% ipython --no-banner

In [1]: import numpy as np

In [2]: import numpy.linalg as la

In [3]: np.set_printoptions(precision=1, suppress=True, linewidth=160, sign=" ")

In [4]: def rnd(a):
   ...:     return np.round(a, 1) + 0
   ...: 

In [5]: mat = np.load("w.npy")

In [6]: mat
Out[6]: 
array([[ 19,  -6,  13, -18],
       [ -6,  13, -11,  12],
       [ 13, -11,  20, -18],
       [-18,  12, -18,  26]])

In [7]: # symmetric

In [8]: Lm = la.cholesky(mat)

In [9]: rnd(Lm)
Out[9]: 
array([[ 4.4,  0. ,  0. ,  0. ],
       [-1.4,  3.3,  0. ,  0. ],
       [ 3. , -2.1,  2.6,  0. ],
       [-4.1,  1.9, -0.7,  2.2]])

In [10]: rnd(np.prod(np.diag(Lm)) ** 2), rnd(la.det(mat))
Out[10]: (np.float64(7056.0), np.float64(7056.0))

In [11]: rnd(mat / np.sqrt(np.outer(np.diag(mat), np.diag(mat))))
Out[11]: 
array([[ 1. , -0.4,  0.7, -0.8],
       [-0.4,  1. , -0.7,  0.7],
       [ 0.7, -0.7,  1. , -0.8],
       [-0.8,  0.7, -0.8,  1. ]])

In [12]: Q, V = la.qr(Lm[:, :1])[0], la.qr(Lm[:, 1:])[0]

In [13]: s = la.svd(Q.T @ V, compute_uv=False)

In [14]: rnd(np.degrees(np.arccos(s.clip(0, 1))))
Out[14]: array([ 39.6])

In [15]: (s > 0.9).sum()
Out[15]: np.int64(0)

In [16]: rng = np.random.default_rng(932)

In [17]: lab = rng.permutation(4)

In [18]: lab
Out[18]: array([ 3,  0,  2,  1])

In [19]: out = mat[lab][:, lab]

In [20]: np.diag(out)
Out[20]: array([ 26,  19,  20,  13])

In [21]: A = np.triu(rng.random((3, 3)) < 0.8, 1).astype(int)

In [22]: A = A + A.T

In [23]: A
Out[23]: 
array([[ 0,  0,  1],
       [ 0,  0,  1],
       [ 1,  1,  0]])

In [24]: # rank 2

In [25]: ev, V = la.eigh(A)

In [26]: rnd(V.T @ A @ V)
Out[26]: 
array([[-1.4,  0. ,  0. ],
       [ 0. ,  0. ,  0. ],
       [ 0. ,  0. ,  1.4]])

In [27]: np.abs(V[:, -1]).round(6).argmax()
Out[27]: np.int64(2)

In [28]: rnd(ev)
Out[28]: array([-1.4,  0. ,  1.4])

In [29]: (ev > 1e-8).sum(), (ev < -1e-8).sum()
Out[29]: (np.int64(1), np.int64(1))

In [30]: rnd(V @ np.diag(ev) @ V.T)
Out[30]: 
array([[ 0.,  0.,  1.],
       [ 0.,  0.,  1.],
       [ 1.,  1.,  0.]])

In [31]: rnd(la.eigvalsh(A + -3 * np.eye(3)))
Out[31]: array([-4.4, -3. , -1.6])

In [32]: np.unique(ev.round(6) + 0, return_counts=True)[1]
Out[32]: array([ 1,  1,  1])

In [33]: ev.sum(), np.trace(A)
Out[33]: (np.float64(0.0), np.int64(0))

In [34]: rnd(la.eigvalsh(A @ A))
Out[34]: array([ 0.,  2.,  2.])

In [35]: vec = np.array([0, 1, 0])

In [36]: h1 = np.maximum(A @ vec, 0)

In [37]: A.T @ h1
Out[37]: array([ 1,  1,  0])

In [38]: rnd(np.tanh(A @ vec))
Out[38]: array([ 0. ,  0. ,  0.8])

In [39]: np.maximum(A @ (3 * vec), 0)
Out[39]: array([ 0,  0,  3])

In [40]: h1
Out[40]: array([ 0,  0,  1])

In [41]: np.flatnonzero(h1 > 1e-9)
Out[41]: array([ 2])

In [42]: out = A / np.sqrt((A ** 2).mean(axis=1, keepdims=True))

In [43]: rnd(out[2])
Out[43]: array([ 1.2,  1.2,  0. ])

In [44]: la.matrix_rank(out) == la.matrix_rank(A)
Out[44]: np.True_

In [45]: r0 = np.array([6, 3, 3])

In [46]: M = r0[np.abs(np.subtract.outer(np.arange(3), np.arange(3)))]

In [47]: M
Out[47]: 
array([[ 6,  3,  3],
       [ 3,  6,  3],
       [ 3,  3,  6]])

In [48]: ev, V = la.eigh(mat)

In [49]: rnd(np.abs(V[:, -1]))
Out[49]: array([ 0.5,  0.3,  0.5,  0.6])

In [50]: rnd(la.eigvalsh(mat @ mat))
Out[50]: array([    6.8,    19.8,    99.8,  3715.6])

In [51]: rnd(V.T @ mat @ V)
Out[51]: 
array([[  2.6,   0. ,   0. ,   0. ],
       [  0. ,   4.5,   0. ,   0. ],
       [  0. ,   0. ,  10. ,   0. ],
       [  0. ,   0. ,   0. ,  61. ]])

In [52]: np.unique(ev.round(6) + 0, return_counts=True)[1]
Out[52]: array([ 1,  1,  1,  1])

In [53]: rnd(ev)
Out[53]: array([  2.6,   4.5,  10. ,  61. ])

In [54]: (ev > 1e-8).sum(), (ev < -1e-8).sum()
Out[54]: (np.int64(4), np.int64(0))

In [55]: t3 = np.stack([M, 2 * M, M[::-1]])

In [56]: rnd(la.norm(t3, axis=(1, 2)))
Out[56]: array([ 12.7,  25.5,  12.7])

In [57]: rnd(la.det(t3))
Out[57]: array([ 108.,  864., -108.])

In [58]: data = np.array([[0, 3, 0, 0, 0, 0],
    ...:     [0, 0, 0, 0, 0, 0],
    ...:     [0, 1, 0, 0, 0, 0],
    ...:     [0, 0, 0, 3, 0, 0],
    ...:     [0, 0, 0, 0, 0, 0],
    ...:     [0, 0, 0, 1, 0, 0],
    ...:     [0, 0, 0, 0, 0, 3],
    ...:     [0, 0, 0, 0, 0, 0],
    ...:     [0, 0, 0, 0, 0, 1]])

In [59]: data
Out[59]: 
array([[ 0,  3,  0,  0,  0,  0],
       [ 0,  0,  0,  0,  0,  0],
       [ 0,  1,  0,  0,  0,  0],
       [ 0,  0,  0,  3,  0,  0],
       [ 0,  0,  0,  0,  0,  0],
       [ 0,  0,  0,  1,  0,  0],
       [ 0,  0,  0,  0,  0,  3],
       [ 0,  0,  0,  0,  0,  0],
       [ 0,  0,  0,  0,  0,  1]])

In [60]: # column 2 repeats column 0

In [61]: w1 = np.array([[-4, -4], [2, -6], [-2, 3], [3, -3], [5, -4], [7, 1]])

In [62]: c = np.array([1, -2])

In [63]: act = np.maximum(data @ w1 + c, 0)

In [64]: (act > 0).astype(int)
Out[64]: 
array([[ 1,  0],
       [ 1,  0],
       [ 1,  0],
       [ 1,  0],
       [ 1,  0],
       [ 1,  0],
       [ 1,  1],
       [ 1,  0],
       [ 1,  0]])

In [65]: basis = np.array([[2, -2], [-1, 2]])

In [66]: act @ basis
Out[66]: 
array([[ 14, -14],
       [  2,  -2],
       [  6,  -6],
       [ 20, -20],
       [  2,  -2],
       [  8,  -8],
       [ 43, -42],
       [  2,  -2],
       [ 16, -16]])

In [67]: rank = la.matrix_rank(data)

In [68]: rank
Out[68]: np.int64(3)

In [69]: ns = la.svd(data)[2][rank:].T

In [70]: [int(la.matrix_rank(data[:i])) for i in range(1, len(data) + 1)]
Out[70]: [1, 1, 1, 2, 2, 2, 3, 3, 3]

In [71]: la.matrix_rank(data.T @ data), la.matrix_rank(data @ data.T)
Out[71]: (np.int64(3), np.int64(3))

In [72]: [int(la.matrix_rank(np.delete(data, i, axis=0))) for i in range(9)]
Out[72]: [3, 3, 3, 3, 3, 3, 3, 3, 3]

In [73]: data.T @ data
Out[73]: 
array([[  0,   0,   0,   0,   0,   0],
       [  0,  10,   0,   0,   0,   0],
       [  0,   0,   0,   0,   0,   0],
       [  0,   0,   0,  10,   0,   0],
       [  0,   0,   0,   0,   0,   0],
       [  0,   0,   0,   0,   0,  10]])

In [74]: vec = np.array([2, 1, 1, 2, 2, 1])

In [75]: data @ np.ones(6)
Out[75]: array([ 3.,  0.,  1.,  3.,  0.,  1.,  3.,  0.,  1.])

In [76]: np.einsum("ij,j->i", data, vec)
Out[76]: array([ 3,  0,  1,  6,  0,  2,  3,  0,  1])

In [77]: data @ vec
Out[77]: array([ 3,  0,  1,  6,  0,  2,  3,  0,  1])

In [78]: vec @ data
Traceback (most recent call last):
  Cell In[78], line 1
    vec @ data
ValueError: matmul: Input operand 1 has a mismatch in its core dimension 0, with gufunc signature (n?,k),(k,m?)->(n?,m?) (size 9 is different from 6)


In [79]: (data * vec).sum(axis=1)
Out[79]: array([ 3,  0,  1,  6,  0,  2,  3,  0,  1])

In [80]: rnd(la.norm(data) ** 2 / la.norm(data, 2) ** 2)
Out[80]: np.float64(3.0)

In [81]: rnd(la.norm(data, 2))
Out[81]: np.float64(3.2)

In [82]: rnd(la.norm(data, axis=0))
Out[82]: array([ 0. ,  3.2,  0. ,  3.2,  0. ,  3.2])

In [83]: W0 = np.load("x.npy")

In [84]: W0
Out[84]: 
array([[ 0,  0,  2],
       [-1,  0,  0],
       [ 0,  0,  0],
       [ 0,  0,  1]])

In [85]: vec = np.array([-1, 3, 0])

In [86]: h1 = np.maximum(W0 @ vec, 0)

In [87]: rnd(np.tanh(W0 @ vec))
Out[87]: array([ 0. ,  0.8,  0. ,  0. ])

In [88]: np.flatnonzero(h1 > 1e-9)
Out[88]: array([ 1])

In [89]: W0.T @ W0
Out[89]: 
array([[ 1,  0,  0],
       [ 0,  0,  0],
       [ 0,  0,  5]])

In [90]: rnd(la.pinv(W0))
Out[90]: 
array([[ 0. , -1. ,  0. ,  0. ],
       [ 0. ,  0. ,  0. ,  0. ],
       [ 0.4,  0. ,  0. ,  0.2]])

In [91]: r0 = np.array([3, -3, 1])

In [92]: np.cross(W0[1, :3], W0[3, :3])
Out[92]: array([ 0,  1,  0])

In [93]: np.convolve(W0[1], r0)
Out[93]: array([-3,  3, -1,  0,  0])

In [94]: np.polyval(r0, W0[1])
Out[94]: array([ 7,  1,  1])

In [95]: Uu, s, Vt = la.svd(W0, full_matrices=False)

In [96]: Vt @ Vt.T
Out[96]: 
array([[ 1.,  0.,  0.],
       [ 0.,  1.,  0.],
       [ 0.,  0.,  1.]])

In [97]: np.allclose(Uu * s @ Vt, W0)
Out[97]: True

In [98]: np.abs(Uu[:, 0]).round(6).argmax()
Out[98]: np.int64(0)

In [99]: rnd(Uu.T @ W0 @ Vt.T)
Out[99]: 
array([[ 2.2,  0. ,  0. ],
       [ 0. ,  1. ,  0. ],
       [ 0. ,  0. ,  0. ]])

In [100]: rnd(np.sqrt((s ** 2).sum())), rnd(la.norm(W0))
Out[100]: (np.float64(2.4), np.float64(2.4))

In [101]: Uu.shape, s.shape, Vt.shape
Out[101]: ((4, 3), (3,), (3, 3))

In [102]: rnd(Uu.T @ Uu)
Out[102]: 
array([[ 1.,  0.,  0.],
       [ 0.,  1.,  0.],
       [ 0.,  0.,  1.]])

In [103]: K = np.load("run9.npy")

In [104]: K
Out[104]: 
array([[  3,   4,   1],
       [ -3,  -4,  -1],
       [ -3, -12,  -3]])

In [105]: # looks like rank 2

In [106]: Uu, s, Vt = la.svd(K)

In [107]: rnd(s)
Out[107]: array([ 14.4,   2.4,   0. ])

In [108]: out = Uu[:, :2] @ np.diag(s[:2]) @ Vt[:2]

In [109]: rnd(out)
Out[109]: 
array([[  3.,   4.,   1.],
       [ -3.,  -4.,  -1.],
       [ -3., -12.,  -3.]])

In [110]: rank = la.matrix_rank(K)

In [111]: rank
Out[111]: np.int64(2)

In [112]: ns = la.svd(K)[2][rank:].T

In [113]: [int(la.matrix_rank(np.delete(K, i, axis=0))) for i in range(3)]
Out[113]: [2, 2, 1]

In [114]: K @ ns
Out[114]: 
array([[ 0.],
       [ 0.],
       [ 0.]])

In [115]: [int(la.matrix_rank(K[:i])) for i in range(1, len(K) + 1)]
Out[115]: [1, 1, 2]

In [116]: K[0] @ K[1]
Out[116]: np.int64(-26)

In [117]: rnd(la.norm(K) ** 2 / la.norm(K, 2) ** 2)
Out[117]: np.float64(1.0)

In [118]: la.norm(K, axis=1).argmax()
Out[118]: np.int64(2)

In [119]: rnd(la.norm(K, "nuc"))
Out[119]: np.float64(16.9)

In [120]: rnd(la.eigvals(K))
Out[120]: array([-5.2,  1.2,  0. ])

In [121]: rnd(la.det(K.T))
Out[121]: np.float64(0.0)

In [122]: m1 = np.array([[0.8, 1.0, -2.9],
     ...:     [0.9, 0.9, -3.4],
     ...:     [1.1, 0.6, -2.4],
     ...:     [1.2, 1.2, -3.5],
     ...:     [1.1, 1.1, -2.8],
     ...:     [1.0, 1.0, -2.6],
     ...:     [0.7, 0.7, -2.5],
     ...:     [1.3, 1.7, -3.1],
     ...:     [-0.9, -1.5, -1.7],
     ...:     [-0.2, -1.8, -0.9],
     ...:     [-1.1, -2.2, -0.6],
     ...:     [-0.7, -1.5, -0.9],
     ...:     [-0.9, -1.9, -0.9],
     ...:     [-0.7, -2.3, -0.9],
     ...:     [-1.0, -2.4, -1.1],
     ...:     [-1.0, -1.9, -0.7]])

In [123]: C2 = np.cov(m1, rowvar=False)

In [124]: rnd(np.polyfit(m1[:, 2], m1[:, 1], 1))
Out[124]: array([-1.4, -3.2])

In [125]: C2.shape
Out[125]: (3, 3)

In [126]: rnd(np.median(m1, axis=0))
Out[126]: array([ 0.2, -0.4, -2. ])

In [127]: rnd(C2)
Out[127]: 
array([[ 0.9,  1.5, -1. ],
       [ 1.5,  2.4, -1.6],
       [-1. , -1.6,  1.1]])
